% python3 -q
>>> import numpy as np
>>> import numpy.linalg as la
>>> np.set_printoptions(precision=3, suppress=True, linewidth=120, floatmode="fixed")
>>> def tidy(a):
...     return np.round(a, 3) + 0
... 
>>> feats = np.minimum.outer(np.arange(1, 8), np.arange(1, 8)) * 3
>>> print(feats)
[[ 3  3  3  3  3  3  3]
 [ 3  6  6  6  6  6  6]
 [ 3  6  9  9  9  9  9]
 [ 3  6  9 12 12 12 12]
 [ 3  6  9 12 15 15 15]
 [ 3  6  9 12 15 18 18]
 [ 3  6  9 12 15 18 21]]
>>> low = la.cholesky(feats)
>>> tidy(np.prod(np.diag(low)) ** 2), tidy(la.det(feats))
(np.float64(2187.0), np.float64(2187.0))
>>> tidy(low @ low.T)
array([[ 3.000,  3.000,  3.000,  3.000,  3.000,  3.000,  3.000],
       [ 3.000,  6.000,  6.000,  6.000,  6.000,  6.000,  6.000],
       [ 3.000,  6.000,  9.000,  9.000,  9.000,  9.000,  9.000],
       [ 3.000,  6.000,  9.000, 12.000, 12.000, 12.000, 12.000],
       [ 3.000,  6.000,  9.000, 12.000, 15.000, 15.000, 15.000],
       [ 3.000,  6.000,  9.000, 12.000, 15.000, 18.000, 18.000],
       [ 3.000,  6.000,  9.000, 12.000, 15.000, 18.000, 21.000]])
>>> tidy(low)
array([[1.732, 0.000, 0.000, 0.000, 0.000, 0.000, 0.000],
       [1.732, 1.732, 0.000, 0.000, 0.000, 0.000, 0.000],
       [1.732, 1.732, 1.732, 0.000, 0.000, 0.000, 0.000],
       [1.732, 1.732, 1.732, 1.732, 0.000, 0.000, 0.000],
       [1.732, 1.732, 1.732, 1.732, 1.732, 0.000, 0.000],
       [1.732, 1.732, 1.732, 1.732, 1.732, 1.732, 0.000],
       [1.732, 1.732, 1.732, 1.732, 1.732, 1.732, 1.732]])
>>> la.eigvalsh(feats).min() > 0
np.True_
>>> B = la.inv(low)
>>> print(tidy(la.slogdet(low)[0]))
1.0
>>> tidy(la.inv(B))
array([[1.732, 0.000, 0.000, 0.000, 0.000, 0.000, 0.000],
       [1.732, 1.732, 0.000, 0.000, 0.000, 0.000, 0.000],
       [1.732, 1.732, 1.732, 0.000, 0.000, 0.000, 0.000],
       [1.732, 1.732, 1.732, 1.732, 0.000, 0.000, 0.000],
       [1.732, 1.732, 1.732, 1.732, 1.732, 0.000, 0.000],
       [1.732, 1.732, 1.732, 1.732, 1.732, 1.732, 0.000],
       [1.732, 1.732, 1.732, 1.732, 1.732, 1.732, 1.732]])
>>> tidy(la.det(low) * la.det(B))
np.float64(1.0)
>>> print(np.allclose(B, low.T))
False
>>> tidy(B)
array([[ 0.577,  0.000,  0.000,  0.000,  0.000,  0.000,  0.000],
       [-0.577,  0.577,  0.000,  0.000,  0.000,  0.000,  0.000],
       [ 0.000, -0.577,  0.577,  0.000,  0.000,  0.000,  0.000],
       [ 0.000,  0.000, -0.577,  0.577,  0.000,  0.000,  0.000],
       [ 0.000,  0.000,  0.000, -0.577,  0.577,  0.000,  0.000],
       [ 0.000,  0.000,  0.000,  0.000, -0.577,  0.577,  0.000],
       [ 0.000,  0.000,  0.000,  0.000,  0.000, -0.577,  0.577]])
>>> Q, evecs = la.qr(feats[:, :1])[0], la.qr(feats[:, 1:])[0]
>>> s = la.svd(Q.T @ evecs, compute_uv=False)
>>> tidy(np.degrees(np.arccos(s.clip(0, 1))))
array([9.731])
>>> t3 = np.stack([feats, 2 * feats, feats[::-1]])
>>> la.matrix_rank(t3.reshape(3, -1))
np.int64(2)
>>> la.matrix_rank(t3)
array([7, 7, 7])
>>> t3.sum(axis=0)
array([[12, 15, 18, 21, 24, 27, 30],
       [12, 24, 27, 30, 33, 36, 36],
       [12, 24, 36, 39, 42, 42, 42],
       [12, 24, 36, 48, 48, 48, 48],
       [12, 24, 36, 45, 54, 54, 54],
       [12, 24, 33, 42, 51, 60, 60],
       [12, 21, 30, 39, 48, 57, 66]])
>>> J = np.loadtxt("test11.csv", delimiter=",")
>>> print(tidy(J))
[[ 4.141 -0.629  0.713 -1.026  0.017]
 [-0.629  5.032 -0.192  0.648 -0.683]
 [ 0.713 -0.192  1.475 -0.211  2.012]
 [-1.026  0.648 -0.211  0.304 -0.111]
 [ 0.017 -0.683  2.012 -0.111  3.048]]
>>> print([round(float(x), 3) for x in la.svd(J, compute_uv=False)[:3]])
[6.0, 4.0, 4.0]
>>> la.matrix_rank(J, rtol=0.1)
np.int64(3)
>>> la.cond(J) > 100
np.True_
>>> evals, evecs = la.eigh(J)
>>> x0 = np.array([3, 2, 0, 2, 1])
>>> tidy(x0 @ J @ x0)
np.float64(43.914)
>>> tidy(x0 @ J @ x0 / (x0 @ x0)), tidy(evals[0]), tidy(evals[-1])
(np.float64(2.44), np.float64(0.0), np.float64(6.0))
>>> tidy(evecs * np.abs(evals) @ evecs.T)
array([[ 4.141, -0.629,  0.713, -1.026,  0.017],
       [-0.629,  5.032, -0.192,  0.648, -0.683],
       [ 0.713, -0.192,  1.475, -0.211,  2.012],
       [-1.026,  0.648, -0.211,  0.304, -0.111],
       [ 0.017, -0.683,  2.012, -0.111,  3.048]])
>>> tidy(evecs * np.maximum(evals, 0) @ evecs.T)
array([[ 4.141, -0.629,  0.713, -1.026,  0.017],
       [-0.629,  5.032, -0.192,  0.648, -0.683],
       [ 0.713, -0.192,  1.475, -0.211,  2.012],
       [-1.026,  0.648, -0.211,  0.304, -0.111],
       [ 0.017, -0.683,  2.012, -0.111,  3.048]])
>>> Uu, s, Vh = la.svd(J)
>>> evecs = Vh[:(s > 1e-8).sum()]
>>> rng = np.random.default_rng(72)
>>> x0 = J[4] + 2 * J[0] + rng.integers(2) * np.eye(5)[3]
>>> tidy(x0)
array([ 8.300, -1.941,  3.439, -1.163,  3.083])
>>> print(tidy(la.norm(x0 - evecs.T @ evecs @ x0)))
0.97
>>> print(la.matrix_rank(np.vstack([J, x0])))
4
>>> np.allclose(evecs.T @ evecs @ x0, x0)
False
>>> print(tidy(np.diag(evecs.T @ evecs)))
[0.929 0.987 0.331 0.059 0.694]
>>> np.einsum("ii->", J)
np.float64(14.0)
>>> tidy(la.det(J.T))
np.float64(0.0)
>>> tidy(la.det(2 * J)), tidy(la.det(J))
(np.float64(0.0), np.float64(0.0))
>>> print(tidy(np.einsum("ij,ji->", J, J)))
68.0
>>> tidy(np.abs(la.eigvals(J)).max())
np.float64(6.0)
>>> print(tidy((J + J.T) / 2))
[[ 4.141 -0.629  0.713 -1.026  0.017]
 [-0.629  5.032 -0.192  0.648 -0.683]
 [ 0.713 -0.192  1.475 -0.211  2.012]
 [-1.026  0.648 -0.211  0.304 -0.111]
 [ 0.017 -0.683  2.012 -0.111  3.048]]
>>> np.allclose(J @ J.T, J.T @ J)
True
>>> assert J == J.T
Traceback (most recent call last):
  File "<python-input-51>", line 1, in <module>
    assert J == J.T
           ^^^^^^^^
ValueError: The truth value of an array with more than one element is ambiguous. Use a.any() or a.all()
>>> A = np.load("layer19.npy")
>>> A
array([[-1, -1, -1, -1],
       [-1, -2, -2, -2],
       [-1, -2, -3, -3],
       [-1, -2, -3, -4]])
>>> def softmax(z):
...     e = np.exp(z - z.max(axis=-1, keepdims=True))
...     return e / e.sum(axis=-1, keepdims=True)
... 
>>> tidy(softmax(A).sum(axis=1))
array([1.000, 1.000, 1.000, 1.000])
>>> att = A @ A.T / np.sqrt(4)
>>> tidy(softmax(att)[1] @ A)
array([-1.000, -1.998, -2.961, -3.666])
>>> softmax(att).round(6).argmax(axis=1)
array([3, 3, 3, 3])
>>> tidy(softmax(att + np.triu(np.full(att.shape, -np.inf), 1)))
array([[1.000, 0.000, 0.000, 0.000],
       [0.047, 0.953, 0.000, 0.000],
       [0.001, 0.047, 0.952, 0.000],
       [0.000, 0.004, 0.119, 0.878]])
